>>> import numpy as np
>>> np.set_printoptions(precision=2, suppress=True, linewidth=100)
>>> F = np.loadtxt("sample1.csv", delimiter=",")
>>> print(F.round(2) + 0)
[[ 0.36 -0.57 -0.36  0.34  0.24 -0.02 -0.22  0.31  0.43  0.38  0.19 -0.24]
 [-0.57  0.48 -0.19  0.19 -0.41 -0.33  0.08 -0.21 -0.04 -0.07 -0.03  0.82]
 [-0.36 -0.19  0.86  0.45 -0.47 -0.15 -0.39 -0.41  0.02  0.06 -0.57 -0.06]
 [ 0.34  0.19  0.45  0.76 -0.34  0.03 -0.4   0.33  0.8  -0.09  0.59  0.13]
 [ 0.24 -0.41 -0.47 -0.34  0.85  0.12  0.4  -0.23  0.25 -0.3  -0.23 -0.16]
 [-0.02 -0.33 -0.15  0.03  0.12  0.99  0.09  0.09 -0.19  0.77  0.73  0.04]
 [-0.22  0.08 -0.39 -0.4   0.4   0.09  0.11 -0.02  0.24  0.    0.37  0.47]
 [ 0.31 -0.21 -0.41  0.33 -0.23  0.09 -0.02  0.41 -0.31  0.52  0.18 -0.32]
 [ 0.43 -0.04  0.02  0.8   0.25 -0.19  0.24 -0.31  1.   -0.82 -0.26  0.16]
 [ 0.38 -0.07  0.06 -0.09 -0.3   0.77  0.    0.52 -0.82  0.73  0.57 -0.67]
 [ 0.19 -0.03 -0.57  0.59 -0.23  0.73  0.37  0.18 -0.26  0.57  0.61  0.19]
 [-0.24  0.82 -0.06  0.13 -0.16  0.04  0.47 -0.32  0.16 -0.67  0.19  0.83]]
>>> # null space of dimension 5
>>> print(round(np.linalg.norm(F[2] - F[9]), 2))
2.49
>>> print(round(np.linalg.norm(F, 2), 2))
3.0
>>> print(np.linalg.norm(F, axis=1).argmax())
9
>>> print(round(float(np.linalg.norm(F[2], 1)), 2), np.round(np.linalg.norm(F[2], np.inf), 2))
4.01 0.86
>>> Uu, sv, vt = np.linalg.svd(F)
>>> evecs = vt[:(sv > 1e-8).sum()]
>>> rng = np.random.default_rng(3353)
>>> vec = F[2] + -3 * F[0] + rng.integers(2) * np.eye(12)[1]
>>> print(vec)
[-1.44  1.51  1.95 -0.56 -1.2  -0.08  0.26 -1.35 -1.27 -1.08 -1.14  0.67]
>>> print(np.linalg.matrix_rank(np.vstack([F, vec])))
7
>>> print(np.diag(evecs.T @ evecs))
[0.48 0.54 0.77 0.78 0.49 0.69 0.43 0.41 0.67 0.58 0.6  0.56]
>>> M = np.loadtxt("block15.csv", delimiter=",")
>>> print(M)
[[-3.6  -0.07  0.21  0.43  0.19  0.3   1.33 -0.81  0.01  0.1   0.71]
 [-0.07 -1.56 -0.64  0.43  0.03 -0.39  0.87  0.63  1.41  0.55 -0.29]
 [ 0.21 -0.64 -2.26  0.16 -0.52  0.08  0.26  0.94 -1.06 -0.68 -0.54]
 [ 0.43  0.43  0.16  0.43 -0.69  1.27 -1.77  0.07 -1.59  0.8   0.24]
 [ 0.19  0.03 -0.52 -0.69 -2.68  0.67 -0.54  0.18  0.87  0.1  -0.83]
 [ 0.3  -0.39  0.08  1.27  0.67 -0.63  0.34  0.5  -0.65 -1.3   0.09]
 [ 1.33  0.87  0.26 -1.77 -0.54  0.34 -1.19 -0.76 -0.25 -0.21  0.49]
 [-0.81  0.63  0.94  0.07  0.18  0.5  -0.76 -3.15  0.13  0.4  -0.53]
 [ 0.01  1.41 -1.06 -1.59  0.87 -0.65 -0.25  0.13 -0.29 -0.23  0.36]
 [ 0.1   0.55 -0.68  0.8   0.1  -1.3  -0.21  0.4  -0.23 -2.29 -0.13]
 [ 0.71 -0.29 -0.54  0.24 -0.83  0.09  0.49 -0.53  0.36 -0.13 -1.77]]
>>> Uu, sv, vt = np.linalg.svd(M)
>>> print(sv.round(2) + 0)
[5. 5. 4. 3. 3. 3. 2. 1. 1. 0. 0.]
>>> A2 = Uu[:, :9] @ np.diag(sv[:9]) @ vt[:9]
>>> print(A2)
[[-3.6  -0.07  0.21  0.43  0.19  0.3   1.33 -0.81  0.01  0.1   0.71]
 [-0.07 -1.56 -0.64  0.43  0.03 -0.39  0.87  0.63  1.41  0.55 -0.29]
 [ 0.21 -0.64 -2.26  0.16 -0.52  0.08  0.26  0.94 -1.06 -0.68 -0.54]
 [ 0.43  0.43  0.16  0.43 -0.69  1.27 -1.77  0.07 -1.59  0.8   0.24]
 [ 0.19  0.03 -0.52 -0.69 -2.68  0.67 -0.54  0.18  0.87  0.1  -0.83]
 [ 0.3  -0.39  0.08  1.27  0.67 -0.63  0.34  0.5  -0.65 -1.3   0.09]
 [ 1.33  0.87  0.26 -1.77 -0.54  0.34 -1.19 -0.76 -0.25 -0.21  0.49]
 [-0.81  0.63  0.94  0.07  0.18  0.5  -0.76 -3.15  0.13  0.4  -0.53]
 [ 0.01  1.41 -1.06 -1.59  0.87 -0.65 -0.25  0.13 -0.29 -0.23  0.36]
 [ 0.1   0.55 -0.68  0.8   0.1  -1.3  -0.21  0.4  -0.23 -2.29 -0.13]
 [ 0.71 -0.29 -0.54  0.24 -0.83  0.09  0.49 -0.53  0.36 -0.13 -1.77]]
>>> print(np.linalg.matrix_rank(M, rtol=0.05))
9
>>> print(round(np.linalg.norm(M - A2, 2), 2), round(float(sv[9]), 2))
0.0 0.0
>>> T = np.stack([M, -1 * M, M[::-1]])
>>> print(np.linalg.matrix_rank(T.reshape(3, -1)))
2
>>> print(T.sum(axis=0))
[[ 0.71 -0.29 -0.54  0.24 -0.83  0.09  0.49 -0.53  0.36 -0.13 -1.77]
 [ 0.1   0.55 -0.68  0.8   0.1  -1.3  -0.21  0.4  -0.23 -2.29 -0.13]
 [ 0.01  1.41 -1.06 -1.59  0.87 -0.65 -0.25  0.13 -0.29 -0.23  0.36]
 [-0.81  0.63  0.94  0.07  0.18  0.5  -0.76 -3.15  0.13  0.4  -0.53]
 [ 1.33  0.87  0.26 -1.77 -0.54  0.34 -1.19 -0.76 -0.25 -0.21  0.49]
 [ 0.3  -0.39  0.08  1.27  0.67 -0.63  0.34  0.5  -0.65 -1.3   0.09]
 [ 0.19  0.03 -0.52 -0.69 -2.68  0.67 -0.54  0.18  0.87  0.1  -0.83]
 [ 0.43  0.43  0.16  0.43 -0.69  1.27 -1.77  0.07 -1.59  0.8   0.24]
 [ 0.21 -0.64 -2.26  0.16 -0.52  0.08  0.26  0.94 -1.06 -0.68 -0.54]
 [-0.07 -1.56 -0.64  0.43  0.03 -0.39  0.87  0.63  1.41  0.55 -0.29]
 [-3.6  -0.07  0.21  0.43  0.19  0.3   1.33 -0.81  0.01  0.1   0.71]]
>>> rank = np.linalg.matrix_rank(M)
>>> print(rank)
9
>>> null = np.linalg.svd(M)[2][rank:].T
>>> print([int(np.linalg.matrix_rank(np.delete(M, i, axis=0))) for i in range(11)])
[9, 9, 9, 9, 9, 9, 9, 9, 9, 9, 9]
>>> print(null @ null.T)
[[ 0.09  0.12 -0.09  0.12 -0.06  0.03  0.12 -0.07  0.04  0.05  0.15]
 [ 0.12  0.18 -0.13  0.16 -0.03  0.12  0.15 -0.07  0.1   0.02  0.18]
 [-0.09 -0.13  0.09 -0.12  0.02 -0.09 -0.1   0.05 -0.07 -0.01 -0.13]
 [ 0.12  0.16 -0.12  0.16 -0.06  0.06  0.15 -0.08  0.07  0.05  0.18]
 [-0.06 -0.03  0.02 -0.06  0.16  0.25 -0.1   0.09  0.11 -0.15 -0.11]
 [ 0.03  0.12 -0.09  0.06  0.25  0.57 -0.02  0.08  0.3  -0.24 -0.01]
 [ 0.12  0.15 -0.1   0.15 -0.1  -0.02  0.15 -0.09  0.03  0.08  0.19]
 [-0.07 -0.07  0.05 -0.08  0.09  0.08 -0.09  0.07  0.02 -0.08 -0.11]
 [ 0.04  0.1  -0.07  0.07  0.11  0.3   0.03  0.02  0.16 -0.11  0.04]
 [ 0.05  0.02 -0.01  0.05 -0.15 -0.24  0.08 -0.08 -0.11  0.14  0.1 ]
 [ 0.15  0.18 -0.13  0.18 -0.11 -0.01  0.19 -0.11  0.04  0.1   0.23]]
>>> print([int(np.linalg.matrix_rank(M[:i])) for i in range(1, len(M) + 1)])
[1, 2, 3, 4, 5, 6, 7, 8, 9, 9, 9]
>>> print(null.shape)
(11, 2)
>>> print(np.allclose(M @ null, 0))
True
>>> Uu, sv, vt = np.linalg.svd(M)
>>> evecs = vt[:(sv > 1e-8).sum()]
>>> vec = M[5] + -1 * M[9] + rng.integers(2) * np.eye(11)[3]
>>> print(vec)
[ 0.2  -0.94  0.76  1.47  0.57  0.67  0.55  0.1  -0.42  0.99  0.23]
>>> print(evecs.T @ evecs)
[[ 0.91 -0.12  0.09 -0.12  0.06 -0.03 -0.12  0.07 -0.04 -0.05 -0.15]
 [-0.12  0.82  0.13 -0.16  0.03 -0.12 -0.15  0.07 -0.1  -0.02 -0.18]
 [ 0.09  0.13  0.91  0.12 -0.02  0.09  0.1  -0.05  0.07  0.01  0.13]
 [-0.12 -0.16  0.12  0.84  0.06 -0.06 -0.15  0.08 -0.07 -0.05 -0.18]
 [ 0.06  0.03 -0.02  0.06  0.84 -0.25  0.1  -0.09 -0.11  0.15  0.11]
 [-0.03 -0.12  0.09 -0.06 -0.25  0.43  0.02 -0.08 -0.3   0.24  0.01]
 [-0.12 -0.15  0.1  -0.15  0.1   0.02  0.85  0.09 -0.03 -0.08 -0.19]
 [ 0.07  0.07 -0.05  0.08 -0.09 -0.08  0.09  0.93 -0.02  0.08  0.11]
 [-0.04 -0.1   0.07 -0.07 -0.11 -0.3  -0.03 -0.02  0.84  0.11 -0.04]
 [-0.05 -0.02  0.01 -0.05  0.15  0.24 -0.08  0.08  0.11  0.86 -0.1 ]
 [-0.15 -0.18  0.13 -0.18  0.11  0.01 -0.19  0.11 -0.04 -0.1   0.77]]
>>> def softmax(z):
...     e = np.exp(z - z.max(axis=-1, keepdims=True))
...     return e / e.sum(axis=-1, keepdims=True)
... 
>>> print(np.round(softmax(M[7] + -1), 2) + 0)
[0.04 0.15 0.2  0.09 0.1  0.13 0.04 0.   0.09 0.12 0.05]
>>> S = M @ M.T / np.sqrt(11)
>>> print(softmax(S).round(6).argmax(axis=1))
[ 0  1  2  3  4  5  6  7  8  9 10]
>>> print(np.round(softmax(S + np.triu(np.full(S.shape, -np.inf), 1)), 2) + 0)
[[1.   0.   0.   0.   0.   0.   0.   0.   0.   0.   0.  ]
 [0.14 0.86 0.   0.   0.   0.   0.   0.   0.   0.   0.  ]
 [0.03 0.1  0.87 0.   0.   0.   0.   0.   0.   0.   0.  ]
 [0.02 0.02 0.07 0.89 0.   0.   0.   0.   0.   0.   0.  ]
 [0.02 0.05 0.07 0.07 0.8  0.   0.   0.   0.   0.   0.  ]
 [0.09 0.11 0.19 0.07 0.03 0.5  0.   0.   0.   0.   0.  ]
 [0.01 0.01 0.03 0.14 0.12 0.02 0.66 0.   0.   0.   0.  ]
 [0.06 0.01 0.   0.03 0.01 0.01 0.03 0.85 0.   0.   0.  ]
 [0.04 0.03 0.08 0.05 0.04 0.04 0.17 0.04 0.51 0.   0.  ]
 [0.02 0.03 0.11 0.02 0.03 0.17 0.03 0.02 0.07 0.52 0.  ]
 [0.02 0.1  0.11 0.04 0.18 0.05 0.05 0.07 0.03 0.06 0.29]]
>>> E = np.loadtxt("mat.csv", delimiter=",")
>>> print(E)
[[  0.   2.   5.   5.  -3.   4.  -3.   5.  -1.]
 [  5.  35.  -2.   2.   5.   1.   5.  -4.  -5.]
 [  3.  -2. -20.   0.   1.   1.   0.   5.   1.]
 [ -3.   2.  -4.  20.   5.  -2.  -1.   4.   5.]
 [ -3.   5.  -5.  -3. -10.  -1.   0.  -1.  -4.]
 [ -4.  -4.  -1.   1.   0.  12.  -2.   4.  -5.]
 [  2.  -1.  -2.   1.   1.   2.  -2.  -4.  -5.]
 [ -5.   2.  -4.   1.   3.  -1.  -5.  24.   5.]
 [ -4.  -5.   3.  -4.   3.   4.   1.   4.  11.]]
>>> print(np.count_nonzero(E))
76
>>> print(E - E[0])
[[  0.   0.   0.   0.   0.   0.   0.   0.   0.]
 [  5.  33.  -7.  -3.   8.  -3.   8.  -9.  -4.]
 [  3.  -4. -25.  -5.   4.  -3.   3.   0.   2.]
 [ -3.   0.  -9.  15.   8.  -6.   2.  -1.   6.]
 [ -3.   3. -10.  -8.  -7.  -5.   3.  -6.  -3.]
 [ -4.  -6.  -6.  -4.   3.   8.   1.  -1.  -4.]
 [  2.  -3.  -7.  -4.   4.  -2.   1.  -9.  -4.]
 [ -5.   0.  -9.  -4.   6.  -5.  -2.  19.   6.]
 [ -4.  -7.  -2.  -9.   6.   0.   4.  -1.  12.]]
>>> print(round(float(np.linalg.norm(E)), 2))
61.52
>>> print(np.linalg.svd(E, compute_uv=False))
[38.31 30.61 21.52 19.99 15.92 12.8   8.85  4.38  1.84]
>>> print(np.diff(E, axis=0))
[[  5.  33.  -7.  -3.   8.  -3.   8.  -9.  -4.]
 [ -2. -37. -18.  -2.  -4.   0.  -5.   9.   6.]
 [ -6.   4.  16.  20.   4.  -3.  -1.  -1.   4.]
 [  0.   3.  -1. -23. -15.   1.   1.  -5.  -9.]
 [ -1.  -9.   4.   4.  10.  13.  -2.   5.  -1.]
 [  6.   3.  -1.   0.   1. -10.   0.  -8.   0.]
 [ -7.   3.  -2.   0.   2.  -3.  -3.  28.  10.]
 [  1.  -7.   7.  -5.   0.   5.   6. -20.   6.]]
>>> print(np.linalg.matrix_rank(E))
9
>>> print(np.abs(E).max())
35.0
>>> mat = np.loadtxt("a.csv", delimiter=",")
>>> print(mat)
[[2. 1. 0. 0. 0. 0. 0. 0. 0. 0. 0.]
 [0. 2. 1. 0. 0. 0. 0. 0. 0. 0. 0.]
 [0. 0. 2. 1. 0. 0. 0. 0. 0. 0. 0.]
 [0. 0. 0. 2. 1. 0. 0. 0. 0. 0. 0.]
 [0. 0. 0. 0. 2. 1. 0. 0. 0. 0. 0.]
 [0. 0. 0. 0. 0. 2. 1. 0. 0. 0. 0.]
 [0. 0. 0. 0. 0. 0. 2. 1. 0. 0. 0.]
 [0. 0. 0. 0. 0. 0. 0. 2. 1. 0. 0.]
 [0. 0. 0. 0. 0. 0. 0. 0. 2. 1. 0.]
 [0. 0. 0. 0. 0. 0. 0. 0. 0. 2. 1.]
 [0. 0. 0. 0. 0. 0. 0. 0. 0. 0. 2.]]
>>> A2 = mat + rng.integers(-2, 3, (11, 9)) @ rng.integers(-2, 3, (9, 11))
>>> print(A2)
[[ -4.   2.   9.   2.   9.   2.  10. -10.   1.  -5. -11.]
 [  7.  -9.  -3.  -5.   0.  10.   0.  -1.   0.   1.  11.]
 [ -2.  -6.   4.   3.  -4.  -6.  -1.  -4.  -6.  -1.   1.]
 [ -9.   0.  -2.   4.   2.   3.   0.   2.  12.  -5.  -2.]
 [  5.   1.   4.  -2.   9.   4.  10.  -2.  -4.   1.  -8.]
 [  3.   2.   2.  -3.  -7. -10.  -1.   2. -10.   5.  -6.]
 [ -9.   7.  -4.   2. -12.  -4.  -2.  -3.  -4.  -1. -13.]
 [  7.  -1.   7.   0.  -3.   1.   1.  -1.   2.  10. -11.]
 [ -2.  -1.  -2.  -3.   5.  -4.   3.  10.   8.  -2.   2.]
 [ -8.   3.  -4.  10.  -1.   9.  -7.  -8.   6.  -2.   7.]
 [  7.  -5.  -4.   5.  -1.   8.   3.   4.   2.   3.   3.]]
>>> print(np.abs(A2 - mat).sum(axis=1))
[66. 50. 35. 38. 47. 54. 64. 45. 41. 66. 43.]
>>> print(np.linalg.matrix_rank(A2 - mat, tol=1e-8))
9
>>> w1 = np.array([[2, 2, 0, 1, 0, 1],
...     [3, 1, 0, 0, 0, 2],
...     [0, 3, 2, 2, 0, 3],
...     [2, 0, 2, 0, 1, 0],
...     [2, 0, 2, 1, 2, 1],
...     [1, 1, 1, 0, 3, 0],
...     [1, 3, 1, 2, 0, 0],
...     [0, 0, 1, 3, 3, 0],
...     [2, 1, 2, 3, 0, 2],
...     [3, 2, 2, 1, 0, 3],
...     [1, 1, 3, 1, 1, 3]])
>>> b = np.array([1, 2, 0, 2, 2, 1])
>>> hid = np.maximum(mat @ w1 + b, 0)
>>> print((hid > 0).astype(int))
[[1 1 0 1 1 1]
 [1 1 1 1 1 1]
 [1 1 1 1 1 1]
 [1 1 1 1 1 1]
 [1 1 1 1 1 1]
 [1 1 1 1 1 1]
 [1 1 1 1 1 1]
 [1 1 1 1 1 1]
 [1 1 1 1 1 1]
 [1 1 1 1 1 1]
 [1 1 1 1 1 1]]
>>> cent = np.array([[4, 0], [5, 1], [4, 0], [1, 4], [1, 2], [1, 3]])
>>> print(hid @ cent)
[[ 78.  42.]
 [ 85.  51.]
 [ 92.  59.]
 [ 73.  32.]
 [ 75.  46.]
 [ 76.  42.]
 [ 79.  57.]
 [ 65.  72.]
 [105.  70.]
 [113.  63.]
 [ 71.  49.]]
>>> print((hid @ cent).round(6).argmax(axis=1))
[0 0 0 0 0 0 0 1 0 0 0]
>>> cent = np.sign(np.array([[-1, -3, -2, -1], [3, 0, -3, 3], [-2, 2, -3, -1], [-2, -3, -2, -1]]))
>>> A2 = (np.tril(cent, -1) + np.eye(4)) @ (np.triu(cent, 1) + np.eye(4))
>>> vals = np.array([5, 5, 5, 5])
>>> data = np.rint(A2 * vals @ np.linalg.inv(A2)) + 0
>>> print(data)
[[5. 0. 0. 0.]
 [0. 5. 0. 0.]
 [0. 0. 5. 0.]
 [0. 0. 0. 5.]]
>>> L = np.linalg.cholesky(data)
>>> print(np.diag(L) ** 2)
[5. 5. 5. 5.]
>>> print(np.linalg.eigvalsh(data).min() > 0)
True
>>> print(L @ L.T)
[[5. 0. 0. 0.]
 [0. 5. 0. 0.]
 [0. 0. 5. 0.]
 [0. 0. 0. 5.]]
>>> print(L)
[[2.24 0.   0.   0.  ]
 [0.   2.24 0.   0.  ]
 [0.   0.   2.24 0.  ]
 [0.   0.   0.   2.24]]
>>> print(data / np.sqrt(np.outer(np.diag(data), np.diag(data))))
[[1. 0. 0. 0.]
 [0. 1. 0. 0.]
 [0. 0. 1. 0.]
 [0. 0. 0. 1.]]
